$ python3 -q
>>> import numpy as np
>>> np.set_printoptions(precision=1, suppress=True, linewidth=200)
>>> M = np.loadtxt("layer14.csv", delimiter=",")
>>> print(M)
[[0. 0. 1. 1. 0. 0.]
 [0. 0. 1. 1. 0. 0.]
 [1. 1. 0. 1. 0. 0.]
 [1. 1. 1. 0. 0. 0.]
 [0. 0. 0. 0. 0. 1.]
 [0. 0. 0. 0. 1. 0.]]
>>> left, sigma, Vt = np.linalg.svd(M)
>>> evecs = Vt[:(sigma > 1e-8).sum()]
>>> rng = np.random.default_rng(71)
>>> x = M[2] + -3 * M[0] + rng.integers(2) * np.eye(6)[3]
>>> print(x)
[ 1.  1. -3. -1.  0.  0.]
>>> print(np.linalg.matrix_rank(np.vstack([M, x])))
5
>>> print(round(float(np.linalg.norm(x - evecs.T @ evecs @ x)), 1))
0.0
>>> np.allclose(evecs.T @ evecs @ x, x)
True
>>> np.diag(evecs.T @ evecs)
array([0.5, 0.5, 1. , 1. , 1. , 1. ])
>>> M2 = M + rng.integers(-2, 3, (6, 5)) @ rng.integers(-2, 3, (5, 6))
>>> M2
array([[ 2., -1.,  3.,  1., -2.,  2.],
       [-5.,  2., -4., -8., -2., -3.],
       [ 0.,  0., -6., -9., -6., -3.],
       [ 0.,  2.,  2.,  1.,  0.,  8.],
       [-2., -1.,  1.,  7.,  7.,  6.],
       [ 3., -2., -2., -2., -2., -6.]])
>>> print(np.linalg.matrix_rank(M2 - M, tol=1e-8))
5
>>> np.round(np.linalg.svd(M2 - M, compute_uv=False), 1) + 0
array([21.1, 10. ,  7.2,  3.5,  1.1,  0. ])
>>> np.linalg.norm(M, axis=1).argmax()
np.int64(2)
>>> round(np.linalg.norm(M, "nuc"), 1)
np.float64(7.1)
>>> np.round(np.linalg.norm(M[2] - M[0]), 1)
np.float64(1.7)
>>> ev, evecs = np.linalg.eigh(M)
>>> np.linalg.eigvalsh(M + 2 * np.eye(6))
array([0.4, 1. , 1. , 2. , 3. , 4.6])
>>> np.round(evecs.T @ M @ evecs, 1) + 0
array([[-1.6,  0. ,  0. ,  0. ,  0. ,  0. ],
       [ 0. , -1. ,  0. ,  0. ,  0. ,  0. ],
       [ 0. ,  0. , -1. ,  0. ,  0. ,  0. ],
       [ 0. ,  0. ,  0. ,  0. ,  0. ,  0. ],
       [ 0. ,  0. ,  0. ,  0. ,  1. ,  0. ],
       [ 0. ,  0. ,  0. ,  0. ,  0. ,  2.6]])
>>> print(np.abs(evecs[:, -1]))
[0.4 0.4 0.6 0.6 0.  0. ]
>>> np.round(evecs.T @ evecs, 1) + 0
array([[1., 0., 0., 0., 0., 0.],
       [0., 1., 0., 0., 0., 0.],
       [0., 0., 1., 0., 0., 0.],
       [0., 0., 0., 1., 0., 0.],
       [0., 0., 0., 0., 1., 0.],
       [0., 0., 0., 0., 0., 1.]])
>>> np.round(np.linalg.eigvalsh(M @ M), 1) + 0
array([0. , 1. , 1. , 1. , 2.4, 6.6])
>>> ev.round(1) + 0
array([-1.6, -1. , -1. ,  0. ,  1. ,  2.6])
>>> K = np.loadtxt("data.csv", delimiter=",")
>>> K
array([[-9., -4.,  0.,  0.],
       [ 4., -1.,  0.,  0.],
       [ 0.,  0.,  3.,  2.],
       [ 0.,  0.,  2.,  1.]])
>>> labels = rng.permutation(4)
>>> M2 = K[:, labels] * rng.choice([-1, 1], 4)
>>> M2
array([[-0., -9.,  0., -4.],
       [-0.,  4.,  0., -1.],
       [-3.,  0.,  2.,  0.],
       [-2.,  0.,  1.,  0.]])
>>> left, _, Vt = np.linalg.svd(K.T @ M2)
>>> np.round(np.linalg.lstsq(K, M2)[0], 1) + 0
array([[ 0.,  1.,  0.,  0.],
       [ 0.,  0.,  0.,  1.],
       [-1.,  0.,  0.,  0.],
       [ 0.,  0.,  1.,  0.]])
>>> np.round(left @ Vt, 1) + 0
array([[ 0.,  1.,  0.,  0.],
       [ 0.,  0.,  0.,  1.],
       [-1.,  0.,  0.,  0.],
       [ 0.,  0.,  1.,  0.]])
>>> labels
array([2, 0, 3, 1])
>>> proj = np.triu(np.array([[3, -1, -1, 1], [-5, 4, 0, 2], [-5, -3, 4, 0], [4, -3, 3, 5]]), 1) + np.eye(4)
>>> M2 = proj @ K @ np.linalg.inv(proj)
>>> proj @ K - K @ proj
array([[ -4.,  -8., -10.,  16.],
       [  0.,   4.,   8.,   0.],
       [  0.,   0.,   0.,   0.],
       [  0.,   0.,   0.,   0.]])
>>> M2
array([[-13., -16., -14.,  44.],
       [  4.,   3.,   8.,  -8.],
       [  0.,   0.,   3.,   2.],
       [  0.,   0.,   2.,   1.]])
>>> np.linalg.matrix_rank(M2)
np.int64(4)
>>> labels = rng.permutation(4)
>>> labels
array([0, 1, 2, 3])
>>> M2 = K[labels][:, labels]
>>> round(np.linalg.det(M2), 1), round(float(np.linalg.det(K[labels])), 1)
(np.float64(-25.0), -25.0)
>>> np.sort(np.abs(np.linalg.eigvals(M2)))
array([0.2, 4.2, 5. , 5. ])
>>> np.allclose(M2, K)
True
>>> A = np.load("mat.npy")
>>> A
array([[ 1,  0,  0],
       [ 3,  1,  0],
       [-2,  5,  1]])
>>> M2 = A[0, 0] * A[1:] - np.outer(A[1:, 0], A[0])
>>> M2
array([[0, 1, 0],
       [0, 5, 1]])
>>> np.flatnonzero(~M2.round(6).any(axis=1))
array([], dtype=int64)
>>> A[:, 0] / A[0, 0]
array([ 1.,  3., -2.])
>>> def softmax(z):
...     e = np.exp(z - z.max(axis=-1, keepdims=True))
...     return e / e.sum(axis=-1, keepdims=True)
... 
>>> softmax(A).sum(axis=1)
array([1., 1., 1.])
>>> np.round(softmax(A[1]), 1) + 0
array([0.8, 0.1, 0. ])
>>> print(np.round(softmax(10 * A[1]), 1) + 0)
[1. 0. 0.]
>>> att = A @ A.T / np.sqrt(3)
>>> print(np.round(softmax(att + np.triu(np.full(att.shape, -np.inf), 1)), 1) + 0)
[[1. 0. 0.]
 [0. 1. 0.]
 [0. 0. 1.]]
>>> X = np.array([[6.3, 2.2, -1.2], [2.2, 2.8, 3.9], [-1.2, 3.9, 4.9]])
>>> np.einsum("ii->", X)
np.float64(14.0)
>>> round(np.einsum("ij,ji->", X, X), 1)
np.float64(114.5)
>>> np.kron(np.eye(2, dtype=int), X)
array([[ 6.3,  2.2, -1.2,  0. ,  0. , -0. ],
       [ 2.2,  2.8,  3.9,  0. ,  0. ,  0. ],
       [-1.2,  3.9,  4.9, -0. ,  0. ,  0. ],
       [ 0. ,  0. , -0. ,  6.3,  2.2, -1.2],
       [ 0. ,  0. ,  0. ,  2.2,  2.8,  3.9],
       [-0. ,  0. ,  0. , -1.2,  3.9,  4.9]])
>>> np.linalg.eigvals(X)
array([-1.,  7.,  8.])
>>> print(np.round(np.linalg.eigvals(X).sum().real, 1))
14.0
>>> E = np.load("w.npy")
>>> E
array([[ 0. , -2.4,  0.1],
       [-1.2,  0.2,  1.1],
       [ 0.4, -1.3, -0.3],
       [ 0.3, -1.3, -0.5],
       [-1.3, -0.8,  1.2],
       [ 0.5, -0.2, -0.6],
       [-2.1,  0.1,  2.1],
       [ 0.8,  0.8, -0.7],
       [-0.2, -0.6,  0.1],
       [ 1.3, -1.7, -1.3],
       [ 0.3, -0.3, -0.2],
       [ 0.8,  0.4, -0.6],
       [ 0.4, -0.7, -0.4],
       [-0.2, -0.6,  0.3],
       [-0.4,  0.9,  0.4],
       [ 1.4, -0.2, -1.3],
       [ 0. , -1.7,  0. ],
       [-0.1, -0.4,  0.1],
       [-0.8, -0.5,  0.8]])
>>> M2 = E + rng.integers(-2, 3, (19, 2)) @ rng.integers(-2, 3, (2, 3))
>>> M2
array([[ 1. , -0.4, -1.9],
       [ 0.8,  2.2,  1.1],
       [ 0.4,  2.7, -8.3],
       [ 3.3,  2.7, -2.5],
       [-2.3, -4.8,  7.2],
       [ 1.5,  3.8, -6.6],
       [-3.1, -3.9,  8.1],
       [ 3.8,  2.8,  1.3],
       [ 1.8,  1.4,  0.1],
       [ 1.3, -1.7, -1.3],
       [ 0.3,  3.7, -8.2],
       [ 2.8,  0.4,  3.4],
       [ 1.4, -2.7,  5.6],
       [-3.2, -4.6,  2.3],
       [ 2.6,  4.9, -1.6],
       [ 3.4, -0.2,  2.7],
       [ 2. ,  2.3, -4. ],
       [-3.1, -2.4, -1.9],
       [ 0.2,  1.5, -1.2]])
>>> np.round(np.linalg.svd(M2 - E, compute_uv=False), 1) + 0
array([21.8, 10.8,  0. ])
>>> M2 - E
array([[ 1.,  2., -2.],
       [ 2.,  2.,  0.],
       [ 0.,  4., -8.],
       [ 3.,  4., -2.],
       [-1., -4.,  6.],
       [ 1.,  4., -6.],
       [-1., -4.,  6.],
       [ 3.,  2.,  2.],
       [ 2.,  2.,  0.],
       [ 0.,  0.,  0.],
       [ 0.,  4., -8.],
       [ 2.,  0.,  4.],
       [ 1., -2.,  6.],
       [-3., -4.,  2.],
       [ 3.,  4., -2.],
       [ 2.,  0.,  4.],
       [ 2.,  4., -4.],
       [-3., -2., -2.],
       [ 1.,  2., -2.]])
